$ ipython --no-banner

In [1]: import numpy as np

In [2]: import numpy.linalg as la

In [3]: np.set_printoptions(precision=2, suppress=True, linewidth=120)

In [4]: def tidy(a):
   ...:     return np.round(a, 2) + 0
   ...: 

In [5]: K = np.array([[3, 3, 3, 3, 3, 3],
   ...:     [1, 3, 1, 3, 1, 3],
   ...:     [0, 0, 0, 0, 0, 0],
   ...:     [3, 3, 3, 3, 3, 3],
   ...:     [1, 3, 1, 3, 1, 3],
   ...:     [0, 0, 0, 0, 0, 0]])

In [6]: rank = la.matrix_rank(K)

In [7]: rank
Out[7]: np.int64(2)

In [8]: ns = la.svd(K)[2][rank:].T

In [9]: [int(la.matrix_rank(K[:, :j + 1])) for j in range(6)]
Out[9]: [1, 2, 2, 2, 2, 2]

In [10]: print([int(la.matrix_rank(np.delete(K, i, axis=0))) for i in range(6)])
[2, 2, 2, 2, 2, 2]

In [11]: tidy(K @ ns)
Out[11]: 
array([[0., 0., 0., 0.],
       [0., 0., 0., 0.],
       [0., 0., 0., 0.],
       [0., 0., 0., 0.],
       [0., 0., 0., 0.],
       [0., 0., 0., 0.]])

In [12]: np.allclose(K @ ns, 0)
Out[12]: True

In [13]: def softmax(z):
    ...:     e = np.exp(z - z.max(axis=-1, keepdims=True))
    ...:     return e / e.sum(axis=-1, keepdims=True)
    ...: 

In [14]: print(tidy(softmax(10 * K[2])))
[0.17 0.17 0.17 0.17 0.17 0.17]

In [15]: tidy(softmax(K[2] + 3))
Out[15]: array([0.17, 0.17, 0.17, 0.17, 0.17, 0.17])

In [16]: scores = K @ K.T / np.sqrt(6)

In [17]: softmax(scores).round(6).argmax(axis=1)
Out[17]: array([0, 0, 0, 0, 0, 0])

In [18]: A = np.loadtxt("layer1.csv", delimiter=",")

In [19]: A
Out[19]: 
array([[2., 0., 3., 3.],
       [3., 2., 2., 0.],
       [3., 2., 2., 0.]])

In [20]: # rank 2

In [21]: print(la.lstsq(A[:-1].T, A[-1])[2])
2

In [22]: tidy(A @ la.pinv(A) @ A)
Out[22]: 
array([[2., 0., 3., 3.],
       [3., 2., 2., 0.],
       [3., 2., 2., 0.]])

In [23]: np.unique(A.round(6), axis=0).shape
Out[23]: (2, 4)

In [24]: np.allclose(A[:-1].T @ la.lstsq(A[:-1].T, A[-1])[0], A[-1])
Out[24]: True

In [25]: la.inv(A)
LinAlgError: Last 2 dimensions of the array must be square


In [26]: print(np.abs(np.diag(la.qr(A)[1])) > 1e-9)
[ True  True False]

In [27]: np.abs(np.diag(la.qr(K)[1])) > 1e-9
Out[27]: array([ True,  True, False, False, False, False])

In [28]: print(np.allclose(K[:-1].T @ la.lstsq(K[:-1].T, K[-1])[0], K[-1]))
True

In [29]: np.unique(K.round(6), axis=0).shape
Out[29]: (3, 6)

In [30]: arr = np.load("test13.npy")

In [31]: arr
Out[31]: 
array([[ 0, -2,  1],
       [ 1,  0, -2],
       [-2,  1,  0]])

In [32]: x0 = np.array([-5, -3, -5])

In [33]: target = arr @ x0

In [34]: b, lr = np.zeros(3), 1 / la.norm(arr, 2) ** 2

In [35]: for i in range(15):
    ...:     b -= lr * arr.T @ (arr @ b - target)
    ...:     if i % 5 == 0: print(i, round(la.norm(arr @ b - target), 2))
    ...: 
0 6.43
5 2.98
10 1.38

In [36]: tidy(b)
Out[36]: array([-4.57, -2.57, -4.57])

In [37]: tidy(la.cond(arr))
Out[37]: np.float64(2.65)

In [38]: th = np.radians(30)

In [39]: r_ = np.eye(3)

In [40]: r_[2, 2] = r_[0, 0] = np.cos(th)

In [41]: r_[2, 0], r_[0, 2] = -np.sin(th), np.sin(th)

In [42]: tidy(r_)
Out[42]: 
array([[ 0.87,  0.  ,  0.5 ],
       [ 0.  ,  1.  ,  0.  ],
       [-0.5 ,  0.  ,  0.87]])

In [43]: B = arr @ r_.T

In [44]: print(tidy(np.abs(B - arr).max(axis=0)))
[1.13 0.   1.  ]

In [45]: print(np.allclose(arr @ arr.T, B @ B.T))
True

In [46]: tidy(B)
Out[46]: 
array([[ 0.5 , -2.  ,  0.87],
       [-0.13,  0.  , -2.23],
       [-1.73,  1.  ,  1.  ]])

In [47]: np.allclose(la.norm(arr, axis=1), la.norm(B, axis=1))
Out[47]: True

In [48]: tidy(la.svd(arr, compute_uv=False)), tidy(la.svd(B, compute_uv=False))
Out[48]: (array([2.65, 2.65, 1.  ]), array([2.65, 2.65, 1.  ]))

In [49]: M = np.array([[1.95, 1.06, 0.81],
    ...:     [1.93, 0.98, 1.01],
    ...:     [2.11, 1.02, 1.06],
    ...:     [1.99, 1.0, 0.98],
    ...:     [1.97, 1.05, 1.1],
    ...:     [2.06, 0.85, 0.89],
    ...:     [1.94, 0.93, 1.02],
    ...:     [2.07, 2.04, 3.02],
    ...:     [1.96, 1.85, 3.17],
    ...:     [2.05, 1.9, 3.01],
    ...:     [2.06, 1.94, 3.18],
    ...:     [2.01, 2.1, 2.79],
    ...:     [2.05, 1.92, 3.04],
    ...:     [2.05, 2.05, 2.94]])

In [50]: M
Out[50]: 
array([[1.95, 1.06, 0.81],
       [1.93, 0.98, 1.01],
       [2.11, 1.02, 1.06],
       [1.99, 1.  , 0.98],
       [1.97, 1.05, 1.1 ],
       [2.06, 0.85, 0.89],
       [1.94, 0.93, 1.02],
       [2.07, 2.04, 3.02],
       [1.96, 1.85, 3.17],
       [2.05, 1.9 , 3.01],
       [2.06, 1.94, 3.18],
       [2.01, 2.1 , 2.79],
       [2.05, 1.92, 3.04],
       [2.05, 2.05, 2.94]])

In [51]: proj = M @ la.solve(M.T @ M, M.T)

In [52]: tidy(proj @ M[:, 0])
Out[52]: array([1.95, 1.93, 2.11, 1.99, 1.97, 2.06, 1.94, 2.07, 1.96, 2.05, 2.06, 2.01, 2.05, 2.05])

In [53]: gram = M.T @ M

In [54]: la.matrix_rank(gram)
Out[54]: np.int64(3)

In [55]: tidy(la.svd(M, compute_uv=False) ** 2)
Out[55]: array([154.88,   6.72,   0.13])

In [56]: B = np.c_[M[:, :2] @ np.array([[-2, 3], [1, 1]]), np.array([1, -2, -2, 2, 2, 0, 2, -2, 0, 2, 2, -1, 1, 0])]

In [57]: tidy(B)
Out[57]: 
array([[-2.84,  6.91,  1.  ],
       [-2.88,  6.77, -2.  ],
       [-3.2 ,  7.35, -2.  ],
       [-2.98,  6.97,  2.  ],
       [-2.89,  6.96,  2.  ],
       [-3.27,  7.03,  0.  ],
       [-2.95,  6.75,  2.  ],
       [-2.1 ,  8.25, -2.  ],
       [-2.07,  7.73,  0.  ],
       [-2.2 ,  8.05,  2.  ],
       [-2.18,  8.12,  2.  ],
       [-1.92,  8.13, -1.  ],
       [-2.18,  8.07,  1.  ],
       [-2.05,  8.2 ,  0.  ]])

In [58]: tidy(la.norm(la.qr(M)[0].T @ B, axis=0) ** 2 / ((B ** 2).sum(axis=0) + 1e-12))
Out[58]: array([1.  , 1.  , 0.11])

In [59]: print(tidy(la.lstsq(M, B[:, 0])[0]))
[-2.  1.  0.]

In [60]: cen = (M - M.mean(axis=0)) / M.std(axis=0)

In [61]: np.argwhere(np.abs(cen) > 2)
Out[61]: array([], shape=(0, 2), dtype=int64)

In [62]: b = la.lstsq(np.delete(cen, 1, axis=1), cen[:, 1])[0]

In [63]: tidy(b)
Out[63]: array([0.01, 0.97])

In [64]: tidy(1 - np.var(cen[:, 1] - np.delete(cen, 1, axis=1) @ b))
Out[64]: np.float64(0.95)

In [65]: gram = np.cov(M, rowvar=False)

In [66]: tidy(M.std(axis=0))
Out[66]: array([0.06, 0.5 , 1.03])

In [67]: tidy(np.median(M, axis=0))
Out[67]: array([2.03, 1.46, 1.94])

In [68]: np.argwhere(np.triu(np.abs(np.corrcoef(M.T)) > 0.8, 1))
Out[68]: array([[1, 2]])

In [69]: tidy(gram)
Out[69]: 
array([[0.  , 0.01, 0.02],
       [0.01, 0.27, 0.54],
       [0.02, 0.54, 1.13]])

In [70]: tidy(np.corrcoef(M[:, 0], M[:, 1])[0, 1])
Out[70]: np.float64(0.38)

In [71]: E = np.load("sample4.npy")

In [72]: tidy(E)
Out[72]: 
array([[-2.44,  1.73, -0.22],
       [ 2.3 , -1.88, -0.42],
       [ 2.43, -1.38,  1.08],
       [-2.44,  1.72, -0.25],
       [ 0.07,  1.07,  2.8 ],
       [ 1.67, -0.24,  2.48],
       [-2.29,  1.05, -1.63],
       [ 2.46, -1.48,  0.88],
       [-2.46,  1.67, -0.41],
       [ 1.98, -0.61,  2.17],
       [-0.14, -1.03, -2.81],
       [ 1.7 , -0.28,  2.46],
       [ 2.31, -1.09,  1.57],
       [ 0.11,  1.05,  2.81],
       [-1.82,  1.92,  1.42],
       [ 2.3 , -1.07,  1.6 ],
       [-2.43,  1.37, -1.11]])

In [73]: x0 = np.array([0, 2, 2])

In [74]: h = np.maximum(E @ x0, 0)

In [75]: tidy(E * (h > 1e-9)[:, None])
Out[75]: 
array([[-2.44,  1.73, -0.22],
       [ 0.  ,  0.  ,  0.  ],
       [ 0.  ,  0.  ,  0.  ],
       [-2.44,  1.72, -0.25],
       [ 0.07,  1.07,  2.8 ],
       [ 1.67, -0.24,  2.48],
       [ 0.  ,  0.  ,  0.  ],
       [ 0.  ,  0.  ,  0.  ],
       [-2.46,  1.67, -0.41],
       [ 1.98, -0.61,  2.17],
       [ 0.  ,  0.  ,  0.  ],
       [ 1.7 , -0.28,  2.46],
       [ 2.31, -1.09,  1.57],
       [ 0.11,  1.05,  2.81],
       [-1.82,  1.92,  1.42],
       [ 2.3 , -1.07,  1.6 ],
       [-2.43,  1.37, -1.11]])

In [76]: tidy(np.maximum(E @ (3 * x0), 0))
Out[76]: 
array([ 9.04,  0.  ,  0.  ,  8.84, 23.24, 13.44,  0.  ,  0.  ,  7.54,  9.37,  0.  , 13.05,  2.85, 23.13, 20.03,  3.17,
        1.55])

In [77]: W = np.array([[2, 4, 7, 2], [6, 0, 9, 3], [6, 6, 5, 1]])

In [78]: b = np.array([-5, 8, 5, -1])

In [79]: H = np.maximum(E @ W + b, 0)

In [80]: la.matrix_rank(H)
Out[80]: np.int64(4)

In [81]: (H > 0).astype(int)
Out[81]: 
array([[0, 0, 1, 0],
       [0, 1, 1, 0],
       [0, 1, 1, 1],
       [0, 0, 1, 0],
       [1, 1, 1, 1],
       [1, 1, 1, 1],
       [0, 0, 0, 0],
       [0, 1, 1, 1],
       [0, 0, 1, 0],
       [1, 1, 1, 1],
       [0, 0, 0, 0],
       [1, 1, 1, 1],
       [1, 1, 1, 1],
       [1, 1, 1, 1],
       [1, 1, 1, 1],
       [1, 1, 1, 1],
       [0, 0, 0, 0]])

In [82]: W2 = np.array([[-1, -1], [-2, 3], [2, 3], [-1, 3]])

In [83]: (H @ W2).round(6).argmax(axis=1)
Out[83]: array([1, 1, 1, 1, 1, 1, 0, 1, 1, 1, 0, 1, 1, 1, 1, 1, 0])

In [84]: sig = 10 * 0.7 ** np.arange(3)

In [85]: q, _ = la.qr(np.array([[-0.2, -1.2, 0.2], [-0.8, 1.2, 0.0], [0.1, -1.9, 1.9]]))

In [86]: rng = np.random.default_rng(42542)

In [87]: W0 = rng.normal(size=(21, 3)) * sig @ q

In [88]: tidy(W0)
Out[88]: 
array([[ -3.82,   2.62,  -9.27],
       [  9.12,   5.04,  -0.23],
       [-13.77,  -2.09,  -6.36],
       [ -7.32,  -0.48,  -5.95],
       [ 11.78,   4.03, -14.33],
       [  3.87,   3.53,  -1.43],
       [ -9.7 ,   2.34,  -2.91],
       [ 10.33,  -1.89,   5.28],
       [ -4.79,   5.08,  -1.68],
       [ -8.43,  17.15,  -3.76],
       [  5.52,   2.39,  -8.18],
       [  0.89,  -2.08,  15.8 ],
       [  8.6 ,  -8.74,   6.85],
       [  0.07,   8.45,  -1.37],
       [ -4.14,  -9.73,  -4.31],
       [ -5.53,   3.99,  -2.52],
       [ -4.23, -10.36,  -3.34],
       [ -1.68,   6.5 ,  -5.12],
       [ -9.19,  -3.96,   8.09],
       [  8.34,  -1.96,  -3.68],
       [  7.53, -13.73,   7.81]])

In [89]: print(tidy(la.norm(W0, "nuc")))
96.16

In [90]: tidy(W0[4] @ W0[6])
Out[90]: np.float64(-63.2)

In [91]: print(tidy(la.norm(W0) ** 2 / la.norm(W0, 2) ** 2))
2.07

In [92]: print(tidy(la.norm(W0[4], 1)), tidy(la.norm(W0[4], np.inf)))
30.14 14.33
